$ ipython --no-banner

In [1]: import numpy as np

In [2]: from numpy import linalg as LA

In [3]: np.set_printoptions(precision=2, suppress=True, linewidth=140, sign=" ")

In [4]: W0 = np.load("m.npy")

In [5]: W0
Out[5]: 
array([[ 3,  0,  2,  0,  0,  0],
       [ 0,  2,  0,  2,  2,  0],
       [ 2,  0,  3,  0,  0,  2],
       [ 0,  0,  0,  3,  2,  0],
       [ 0,  0,  0,  0,  1,  0],
       [ 2,  0,  1,  0,  0,  3]])

In [6]: rng = np.random.default_rng(26943)

In [7]: lab = rng.permutation(6)

In [8]: lab
Out[8]: array([ 2,  0,  3,  1,  4,  5])

In [9]: Y = W0[lab][:, lab]

In [10]: np.allclose(Y, W0)
Out[10]: False

In [11]: np.diag(Y)
Out[11]: array([ 3,  3,  3,  2,  1,  3])

In [12]: np.trace(Y)
Out[12]: np.int64(15)

In [13]: round(LA.det(Y), 2), np.round(LA.det(W0[lab]), 2)
Out[13]: (np.float64(102.0), np.float64(-102.0))

In [14]: print(np.sort(np.abs(LA.eigvals(Y))))
[ 1.    1.69  1.69  2.    3.    5.95]

In [15]: Y
Out[15]: 
array([[ 3,  2,  0,  0,  0,  2],
       [ 2,  3,  0,  0,  0,  0],
       [ 0,  0,  3,  0,  2,  0],
       [ 0,  0,  2,  2,  2,  0],
       [ 0,  0,  0,  0,  1,  0],
       [ 1,  2,  0,  0,  0,  3]])

In [16]: lab = rng.permutation(6)

In [17]: Y = W0[:, lab] * rng.choice([-1, 1], 6)

In [18]: Y
Out[18]: 
array([[ 0, -3,  0, -2,  0,  0],
       [-2,  0,  2,  0,  2,  0],
       [ 0, -2,  0, -3,  0,  2],
       [-3,  0,  0,  0,  2,  0],
       [ 0,  0,  0,  0,  1,  0],
       [ 0, -2,  0, -1,  0,  3]])

In [19]: Uu, _, vt = LA.svd(W0.T @ Y)

In [20]: print(np.round(LA.lstsq(W0, Y)[0], 2) + 0)
[[ 0. -1.  0.  0.  0.  0.]
 [ 0.  0.  1.  0.  0.  0.]
 [ 0.  0.  0. -1.  0.  0.]
 [-1.  0.  0.  0.  0.  0.]
 [ 0.  0.  0.  0.  1.  0.]
 [ 0.  0.  0.  0.  0.  1.]]

In [21]: print(round(LA.det(W0), 2))
102.0

In [22]: np.allclose(W0 @ W0.T, W0.T @ W0)
Out[22]: False

In [23]: np.trace(W0)
Out[23]: np.int64(15)

In [24]: round(np.abs(LA.eigvals(W0)).max(), 2)
Out[24]: np.float64(5.95)

In [25]: (W0 - W0.T) / 2
Out[25]: 
array([[ 0. ,  0. ,  0. ,  0. ,  0. , -1. ],
       [ 0. ,  0. ,  0. ,  1. ,  1. ,  0. ],
       [ 0. ,  0. ,  0. ,  0. ,  0. ,  0.5],
       [ 0. , -1. ,  0. ,  0. ,  1. ,  0. ],
       [ 0. , -1. ,  0. , -1. ,  0. ,  0. ],
       [ 1. ,  0. , -0.5,  0. ,  0. ,  0. ]])

In [26]: np.sort(np.abs(LA.eigvals(W0)))
Out[26]: array([ 1.  ,  1.69,  1.69,  2.  ,  3.  ,  5.95])

In [27]: np.allclose(W0, W0.T)
Out[27]: False

In [28]: W0 @ W0
Out[28]: 
array([[ 13,   0,  12,   0,   0,   4],
       [  0,   4,   0,  10,  10,   0],
       [ 16,   0,  15,   0,   0,  12],
       [  0,   0,   0,   9,   8,   0],
       [  0,   0,   0,   0,   1,   0],
       [ 14,   0,  10,   0,   0,  11]])

In [29]: (W0 + W0.T) / 2
Out[29]: 
array([[ 3. ,  0. ,  2. ,  0. ,  0. ,  1. ],
       [ 0. ,  2. ,  0. ,  1. ,  1. ,  0. ],
       [ 2. ,  0. ,  3. ,  0. ,  0. ,  1.5],
       [ 0. ,  1. ,  0. ,  3. ,  1. ,  0. ],
       [ 0. ,  1. ,  0. ,  1. ,  1. ,  0. ],
       [ 1. ,  0. ,  1.5,  0. ,  0. ,  3. ]])

In [30]: M = np.load("data.npy")

In [31]: M
Out[31]: 
array([[ 17.32,  60.71,  23.21,  21.01,  19.92,  19.07,  60.84],
       [ 19.48,  61.55,  18.6 ,  20.32,  20.07,  20.  ,  60.79],
       [ 22.7 ,  58.84,  19.79,  20.18,  20.15,  19.57,  60.2 ],
       [ 20.49,  60.17,  19.7 ,  21.36,  18.86,  20.65,  60.03],
       [ 19.19,  59.29,  19.24,  20.63,  19.89,  21.41,  60.11],
       [ 22.03,  60.83,  20.75,  19.49,  21.19,  21.37,  59.14],
       [ 18.84,  61.4 ,  19.57,  21.88,  19.61,  20.12,  59.29],
       [ 19.06,  59.42,  21.43,  19.93,  18.23,  19.46,  62.28],
       [ 19.88,  60.09,  20.16,  18.35,  19.78,  19.77,  60.72],
       [ 20.19,  61.65,  20.28,  19.16,  20.2 ,  20.22,  58.73],
       [ 19.94,  59.92,  19.2 ,  20.96,  19.35,  19.94,  61.48],
       [ 18.32,  61.28,  20.2 ,  21.39,  20.19,  20.22,  60.15],
       [ 19.32,  60.68,  20.94,  19.41,  19.07,  18.75,  59.21],
       [ 19.82,  59.16,  20.16,  19.67,  19.9 ,  19.8 ,  59.18],
       [ 21.35,  60.24,  21.81,  19.74,  20.43,  17.43,  59.24],
       [ 20.48,  59.74,  20.56,  19.49,  21.37,  19.41,  60.79],
       [ 18.3 ,  60.33,  20.36,  21.4 ,  20.94,  20.1 ,  58.3 ],
       [ 19.54,  60.34,  20.92,  18.46,  20.01,  19.31,  59.28],
       [ 21.77,  60.73,  18.95,  19.77,  19.88,  19.87,  61.08],
       [ 19.94,  59.81,  20.65,  19.43,  20.35,  22.57,  60.93],
       [ 20.29,  60.09,  19.67,  18.69,  18.88,  19.82,  58.78],
       [ 18.92,  59.17,  18.39,  19.74,  21.05,  19.24,  59.88],
       [ 18.79,  61.63,  19.68,  20.88,  21.53,  21.76,  60.16],
       [ 20.76,  58.47,  21.47,  19.64,  20.05,  18.31,  60.65]])

In [32]: Xs = (M - M.mean(axis=0)) / M.std(axis=0)

In [33]: np.argwhere(np.abs(Xs) > 2)
Out[33]: 
array([[  0,   0],
       [  0,   2],
       [  2,   0],
       [  7,   4],
       [  7,   6],
       [ 14,   5],
       [ 19,   5]])

In [34]: Xs.std(axis=0)
Out[34]: array([ 1.,  1.,  1.,  1.,  1.,  1.,  1.])

In [35]: c = LA.lstsq(np.delete(Xs, 0, axis=1), Xs[:, 0])[0]

In [36]: np.abs(c).argmax()
Out[36]: np.int64(2)

In [37]: mat = np.array([[-8, 2, -2, -1, -2, -1, 1],
    ...:     [0, 3, 2, 1, -1, 2, -2],
    ...:     [1, -2, -8, 2, 2, 0, -2],
    ...:     [2, 1, -2, -5, -1, 1, 2],
    ...:     [2, 0, 2, -2, 7, 1, 0],
    ...:     [1, 0, 1, -1, -2, 1, -2],
    ...:     [1, 2, 2, -2, -1, 1, -4]])

In [38]: Y = np.array([[2, 3], [5, 2], [-1, 2], [3, -4], [-3, 4], [-4, -1], [4, 5]])

In [39]: LA.matrix_rank(np.vstack([mat, Y.T]))
Out[39]: np.int64(7)

In [40]: np.einsum("ik,kj->ij", mat, Y)
Out[40]: 
array([[  7, -22],
       [  3, -10],
       [ -8, -27],
       [  3,  29],
       [-29,  45],
       [ -8, -10],
       [-13,  -6]])

In [41]: np.einsum("ij,ij->i", mat, mat)
Out[41]: array([ 79,  23,  81,  40,  62,  12,  31])

In [42]: mat @ Y
Out[42]: 
array([[  7, -22],
       [  3, -10],
       [ -8, -27],
       [  3,  29],
       [-29,  45],
       [ -8, -10],
       [-13,  -6]])

In [43]: Y.T @ mat.T
Out[43]: 
array([[  7,   3,  -8,   3, -29,  -8, -13],
       [-22, -10, -27,  29,  45, -10,  -6]])

In [44]: LA.matrix_rank(mat @ Y)
Out[44]: np.int64(2)

In [45]: Y = np.array([[1, 1, 2, 0, 1, 0, 2],
    ...:     [-1, -2, -1, -1, -2, 1, 0],
    ...:     [0, 1, 0, 2, -2, 1, 1],
    ...:     [2, -2, 1, 1, -2, -1, -1],
    ...:     [0, 2, 0, -2, 2, 0, 0],
    ...:     [-1, 2, -2, 2, -2, 0, -1]])

In [46]: J = Y.T @ Y

In [47]: print(J)
[[  7  -3   7   1   1  -3   1]
 [ -3  18  -2   2   7   1   3]
 [  7  -2  10  -2   6  -2   5]
 [  1   2  -2  14 -12   0  -1]
 [  1   7   6 -12  21  -2   4]
 [ -3   1  -2   0  -2   3   2]
 [  1   3   5  -1   4   2   7]]

In [48]: r = LA.matrix_rank(J)

In [49]: print(r)
6

In [50]: N = LA.svd(J)[2][r:].T

In [51]: N[:, 0] / N[np.abs(N[:, 0]).round(6).argmax(), 0]
Out[51]: array([-0.76,  0.16,  1.  , -0.04, -0.2 ,  0.12, -0.6 ])

In [52]: [int(LA.matrix_rank(J[:, :j + 1])) for j in range(7)]
Out[52]: [1, 2, 3, 4, 5, 6, 6]

In [53]: np.round(J @ N, 2) + 0
Out[53]: 
array([[ 0.],
       [ 0.],
       [ 0.],
       [ 0.],
       [ 0.],
       [ 0.],
       [ 0.]])

In [54]: np.round(N @ N.T, 2) + 0
Out[54]: 
array([[ 0.29, -0.06, -0.38,  0.02,  0.08, -0.05,  0.23],
       [-0.06,  0.01,  0.08,  0.  , -0.02,  0.01, -0.05],
       [-0.38,  0.08,  0.5 , -0.02, -0.1 ,  0.06, -0.3 ],
       [ 0.02,  0.  , -0.02,  0.  ,  0.  ,  0.  ,  0.01],
       [ 0.08, -0.02, -0.1 ,  0.  ,  0.02, -0.01,  0.06],
       [-0.05,  0.01,  0.06,  0.  , -0.01,  0.01, -0.04],
       [ 0.23, -0.05, -0.3 ,  0.01,  0.06, -0.04,  0.18]])

In [55]: LA.matrix_rank(J.T @ J), LA.matrix_rank(J @ J.T)
Out[55]: (np.int64(6), np.int64(6))

In [56]: [int(LA.matrix_rank(np.delete(J, i, axis=0))) for i in range(7)]
Out[56]: [6, 6, 6, 6, 6, 6, 6]

In [57]: lab = rng.permutation(7)

In [58]: lab
Out[58]: array([ 1,  2,  5,  4,  3,  0,  6])

In [59]: Y = J[lab][:, lab]

In [60]: Y
Out[60]: 
array([[ 18,  -2,   1,   7,   2,  -3,   3],
       [ -2,  10,  -2,   6,  -2,   7,   5],
       [  1,  -2,   3,  -2,   0,  -3,   2],
       [  7,   6,  -2,  21, -12,   1,   4],
       [  2,  -2,   0, -12,  14,   1,  -1],
       [ -3,   7,  -3,   1,   1,   7,   1],
       [  3,   5,   2,   4,  -1,   1,   7]])

In [61]: print(np.trace(Y))
80

In [62]: data = np.load("arr.npy")

In [63]: data
Out[63]: 
array([[-10.22,  -8.  ,   2.16],
       [ -0.58,  -0.4 ,   0.02],
       [  8.29,   6.45,  -1.88],
       [ 14.59,  11.28,  -3.22],
       [  0.58,   0.41,  -0.26],
       [ -0.43,  -0.39,   0.14],
       [  6.6 ,   5.23,  -1.49],
       [-20.61, -16.08,   4.58],
       [  5.43,   4.24,  -1.26],
       [ -8.26,  -6.44,   1.93],
       [ -6.41,  -5.06,   1.42],
       [-16.72, -13.08,   3.63],
       [  7.13,   5.54,  -1.56],
       [ 10.12,   7.89,  -2.23],
       [  2.65,   2.05,  -0.53],
       [  5.93,   4.64,  -1.28],
       [  3.26,   2.61,  -0.72],
       [ -7.95,  -6.21,   1.72],
       [  9.34,   7.21,  -2.13],
       [  3.19,   2.53,  -0.72],
       [ -9.96,  -7.77,   2.24],
       [ -3.97,  -3.12,   0.92]])

In [64]: [round(float(x), 2) for x in LA.svd(data, compute_uv=False)[:3]]
Out[64]: [53.94, 0.28, 0.16]

In [65]: np.argsort(-LA.norm(data, axis=0).round(6), kind="stable")[:3]
Out[65]: array([ 0,  1,  2])

In [66]: print(LA.cond(data) > 100)
True

In [67]: np.round(LA.norm(data, 2) / LA.norm(data), 2)
Out[67]: np.float64(1.0)

In [68]: Xs = data - data.mean(axis=0)

In [69]: V = LA.svd(Xs)[2][:1]

In [70]: Y = Xs - Xs @ V.T @ V

In [71]: print((Xs @ V.T).std(axis=0))
[ 11.49]

In [72]: np.cov(Xs @ V.T, rowvar=False)
Out[72]: array( 138.3)

In [73]: f, r1 = data[1], data[15]

In [74]: round(f @ r1, 2)
Out[74]: np.float64(-5.32)

In [75]: print(round(f @ f, 2))
0.5

In [76]: p = (f @ r1) / (f @ f) * f

In [77]: r1 - p
Out[77]: array([-0.28,  0.36, -1.07])

In [78]: round((r1 - p) @ f, 2)
Out[78]: np.float64(-0.0)

In [79]: np.outer(f, r1)
Out[79]: 
array([[-3.44, -2.69,  0.74],
       [-2.37, -1.86,  0.51],
       [ 0.12,  0.09, -0.03]])

In [80]: Xs = (data - data.mean(axis=0)) / data.std(axis=0)

In [81]: Xs.std(axis=0)
Out[81]: array([ 1.,  1.,  1.])

In [82]: c = LA.lstsq(np.delete(Xs, 2, axis=1), Xs[:, 2])[0]

In [83]: np.round(1 - np.var(Xs[:, 2] - np.delete(Xs, 2, axis=1) @ c), 2)
Out[83]: np.float64(1.0)

In [84]: np.abs(c).argmax()
Out[84]: np.int64(0)

In [85]: Y = np.c_[data[:, :2] @ np.array([[-3, -2], [3, 0]]), np.array([0, 1, 0, 5, 5, 4, 5, 5, 0, 4, 2, 4, 3, 3, 2, 5, 5, 1, 5, 2, 2, 3])]

In [86]: print(Y)
[[  6.66  20.44   0.  ]
 [  0.54   1.16   1.  ]
 [ -5.52 -16.58   0.  ]
 [ -9.93 -29.18   5.  ]
 [ -0.51  -1.16   5.  ]
 [  0.12   0.86   4.  ]
 [ -4.11 -13.2    5.  ]
 [ 13.59  41.22   5.  ]
 [ -3.57 -10.86   0.  ]
 [  5.46  16.52   4.  ]
 [  4.05  12.82   2.  ]
 [ 10.92  33.44   4.  ]
 [ -4.77 -14.26   3.  ]
 [ -6.69 -20.24   3.  ]
 [ -1.8   -5.3    2.  ]
 [ -3.87 -11.86   5.  ]
 [ -1.95  -6.52   5.  ]
 [  5.22  15.9    1.  ]
 [ -6.39 -18.68   5.  ]
 [ -1.98  -6.38   2.  ]
 [  6.57  19.92   2.  ]
 [  2.55   7.94   3.  ]]

In [87]: LA.norm(LA.qr(data)[0].T @ Y, axis=0) ** 2 / ((Y ** 2).sum(axis=0) + 1e-12)
Out[87]: array([ 1.  ,  1.  ,  0.06])

In [88]: LA.matrix_rank(Y)
Out[88]: np.int64(3)

In [89]: LA.matrix_rank(np.c_[data, Y])
Out[89]: np.int64(4)

In [90]: np.round(LA.lstsq(data, Y[:, 0])[0], 2) + 0
Out[90]: array([-3.,  3.,  0.])

In [91]: m1 = np.loadtxt("case3.csv", delimiter=",")

In [92]: m1
Out[92]: 
array([[  2.,  -1.,  -1.,   0.,   0.,   1.,  -2.],
       [  2.,  -2.,   0.,  -2.,   0.,   1.,  -4.],
       [  2.,  -3.,  -2.,  -1.,  -2.,  -1.,  -4.],
       [  0.,  -1.,  -1.,  -2.,   0.,   1.,  -3.],
       [ -1.,  -2.,  -2.,  -3.,  -2.,   0.,  -1.],
       [  0.,  -3.,  -2.,  -4.,  -4.,   0.,   0.],
       [ -1.,  -3.,  -1.,  -4.,  -6.,   1.,  -2.],
       [ -3.,  -1.,  -3.,  -6.,  -8.,   0.,  -1.],
       [ -1.,  -1.,  -1.,  -4.,  -8.,  -2.,  -2.],
       [  1.,  -3.,  -1.,  -3., -10.,   0.,  -2.],
       [  1.,  -1.,   0.,  -5., -11.,  -1.,  -4.],
       [  3.,  -1.,   2.,  -5., -13.,   0.,  -4.],
       [  3.,  -3.,   1.,  -4., -15.,   2.,  -5.]])

In [93]: lab = rng.permutation(7)

In [94]: Y = m1[:, lab] * rng.choice([-1, 1], 7)

In [95]: Y
Out[95]: 
array([[ 2.,  0., -0.,  2., -1., -1.,  1.],
       [ 4., -2., -0.,  2.,  0., -2.,  1.],
       [ 4., -1.,  2.,  2., -2., -3., -1.],
       [ 3., -2., -0.,  0., -1., -1.,  1.],
       [ 1., -3.,  2., -1., -2., -2.,  0.],
       [-0., -4.,  4.,  0., -2., -3.,  0.],
       [ 2., -4.,  6., -1., -1., -3.,  1.],
       [ 1., -6.,  8., -3., -3., -1.,  0.],
       [ 2., -4.,  8., -1., -1., -1., -2.],
       [ 2., -3., 10.,  1., -1., -3.,  0.],
       [ 4., -5., 11.,  1.,  0., -1., -1.],
       [ 4., -5., 13.,  3.,  2., -1.,  0.],
       [ 5., -4., 15.,  3.,  1., -3.,  2.]])

In [96]: Uu, _, vt = LA.svd(m1.T @ Y)

In [97]: np.round(Uu @ vt, 2) + 0
Out[97]: 
array([[ 0.,  0.,  0.,  1.,  0.,  0.,  0.],
       [ 0.,  0.,  0.,  0.,  0.,  1.,  0.],
       [ 0.,  0.,  0.,  0.,  1.,  0.,  0.],
       [ 0.,  1.,  0.,  0.,  0.,  0.,  0.],
       [ 0.,  0., -1.,  0.,  0.,  0.,  0.],
       [ 0.,  0.,  0.,  0.,  0.,  0.,  1.],
       [-1.,  0.,  0.,  0.,  0.,  0.,  0.]])
